>>> import numpy as np
>>> from numpy import linalg as LA
>>> np.set_printoptions(precision=3, suppress=True, linewidth=140, floatmode="fixed")
>>> def rd(a):
...     return np.round(a, 3) + 0
... 
>>> data = np.loadtxt("x.csv", delimiter=",")
>>> print(rd(data))
[[-0.078 -0.369 -0.020 -0.325 -0.115 -0.415 -0.151 -0.522 -0.236  0.372  0.278]
 [-0.390 -0.332  0.282  0.326 -0.687  0.171  0.041  0.174 -0.026  0.132 -0.030]
 [-0.390 -0.065 -0.157  0.037  0.236 -0.261  0.769  0.025 -0.110  0.136 -0.266]
 [ 0.117  0.286 -0.163 -0.237 -0.233  0.317  0.376  0.007  0.365  0.428  0.458]
 [-0.390  0.179 -0.541  0.552  0.128 -0.053 -0.319 -0.131  0.136  0.165  0.183]
 [ 0.039  0.095 -0.255 -0.272 -0.088 -0.099 -0.295  0.516 -0.155  0.531 -0.417]
 [-0.469 -0.078  0.251 -0.347  0.183 -0.140 -0.202  0.074  0.695 -0.046 -0.077]
 [ 0.508 -0.160 -0.116  0.299 -0.248 -0.511  0.108 -0.022  0.492  0.026 -0.194]
 [ 0.195 -0.279  0.355  0.313  0.471  0.325 -0.025 -0.126  0.097  0.539 -0.132]
 [ 0.000 -0.245 -0.427 -0.201 -0.155  0.469 -0.006 -0.440  0.144 -0.124 -0.494]
 [ 0.078 -0.676 -0.355 -0.065  0.200  0.108  0.031  0.445  0.032 -0.159  0.360]]
>>> # columns are unit length and at right angles
>>> print(rd(LA.svd(data, compute_uv=False)))
[1.000 1.000 1.000 1.000 1.000 1.000 1.000 1.000 1.000 1.000 1.000]
>>> print(rd(LA.norm(data, axis=0)))
[1.000 1.000 1.000 1.000 1.000 1.000 1.000 1.000 1.000 1.000 1.000]
>>> print(rd(LA.pinv(data)))
[[-0.078 -0.390 -0.390  0.117 -0.390  0.039 -0.469  0.508  0.195  0.000  0.078]
 [-0.369 -0.332 -0.065  0.286  0.179  0.095 -0.078 -0.160 -0.279 -0.245 -0.676]
 [-0.020  0.282 -0.157 -0.163 -0.541 -0.255  0.251 -0.116  0.355 -0.427 -0.355]
 [-0.325  0.326  0.037 -0.237  0.552 -0.272 -0.347  0.299  0.313 -0.201 -0.065]
 [-0.115 -0.687  0.236 -0.233  0.128 -0.088  0.183 -0.248  0.471 -0.155  0.200]
 [-0.415  0.171 -0.261  0.317 -0.053 -0.099 -0.140 -0.511  0.325  0.469  0.108]
 [-0.151  0.041  0.769  0.376 -0.319 -0.295 -0.202  0.108 -0.025 -0.006  0.031]
 [-0.522  0.174  0.025  0.007 -0.131  0.516  0.074 -0.022 -0.126 -0.440  0.445]
 [-0.236 -0.026 -0.110  0.365  0.136 -0.155  0.695  0.492  0.097  0.144  0.032]
 [ 0.372  0.132  0.136  0.428  0.165  0.531 -0.046  0.026  0.539 -0.124 -0.159]
 [ 0.278 -0.030 -0.266  0.458  0.183 -0.417 -0.077 -0.194 -0.132 -0.494  0.360]]
